>>> import numpy as np
>>> from numpy import linalg as LA
>>> np.set_printoptions(precision=2, suppress=True, linewidth=140)
>>> def tidy(a):
...     return np.round(a, 2) + 0
... 
>>> M = np.load("m.npy")
>>> M
array([[ 1.05,  2.52,  0.  ,  0.  , -0.42],
       [-0.05, -0.12,  0.  ,  0.  ,  0.02],
       [-0.4 , -0.96,  0.  ,  0.  ,  0.16],
       [ 0.5 ,  1.2 ,  0.  ,  0.  , -0.2 ],
       [-0.6 , -1.44,  0.  ,  0.  ,  0.24],
       [ 0.2 ,  0.48,  0.  ,  0.  , -0.08],
       [ 0.  ,  0.  ,  0.  ,  0.  ,  0.  ],
       [ 0.9 ,  2.16,  0.  ,  0.  , -0.36]])
>>> x = np.array([2, -1, 2, 2, -2])
>>> M @ np.eye(5)[1]
array([ 2.52, -0.12, -0.96,  1.2 , -1.44,  0.48,  0.  ,  2.16])
>>> tidy(M @ (2 * x))
array([ 0.84, -0.04, -0.32,  0.4 , -0.48,  0.16,  0.  ,  0.72])
>>> M * x
array([[ 2.1 , -2.52,  0.  ,  0.  ,  0.84],
       [-0.1 ,  0.12,  0.  ,  0.  , -0.04],
       [-0.8 ,  0.96,  0.  ,  0.  , -0.32],
       [ 1.  , -1.2 ,  0.  ,  0.  ,  0.4 ],
       [-1.2 ,  1.44,  0.  ,  0.  , -0.48],
       [ 0.4 , -0.48,  0.  ,  0.  ,  0.16],
       [ 0.  , -0.  ,  0.  ,  0.  , -0.  ],
       [ 1.8 , -2.16,  0.  ,  0.  ,  0.72]])
>>> LA.norm(M @ x) <= LA.norm(M, 2) * LA.norm(x) + 1e-9
np.True_
>>> np.sign((M @ x).round(6))
array([ 1., -1., -1.,  1., -1.,  1.,  0.,  1.])
>>> (M @ x).argmax()
np.int64(0)
>>> tidy(np.einsum("ij,j->i", M, x))
array([ 0.42, -0.02, -0.16,  0.2 , -0.24,  0.08,  0.  ,  0.36])
>>> LA.lstsq(M[:-1].T, M[-1])[2]
np.int32(1)
>>> np.unique(M.round(6), axis=0).shape
(8, 5)
>>> tidy(M @ LA.pinv(M) @ M)
array([[ 1.05,  2.52,  0.  ,  0.  , -0.42],
       [-0.05, -0.12,  0.  ,  0.  ,  0.02],
       [-0.4 , -0.96,  0.  ,  0.  ,  0.16],
       [ 0.5 ,  1.2 ,  0.  ,  0.  , -0.2 ],
       [-0.6 , -1.44,  0.  ,  0.  ,  0.24],
       [ 0.2 ,  0.48,  0.  ,  0.  , -0.08],
       [ 0.  ,  0.  ,  0.  ,  0.  ,  0.  ],
       [ 0.9 ,  2.16,  0.  ,  0.  , -0.36]])
>>> tidy(np.trace(LA.pinv(M) @ M))
np.float64(1.0)
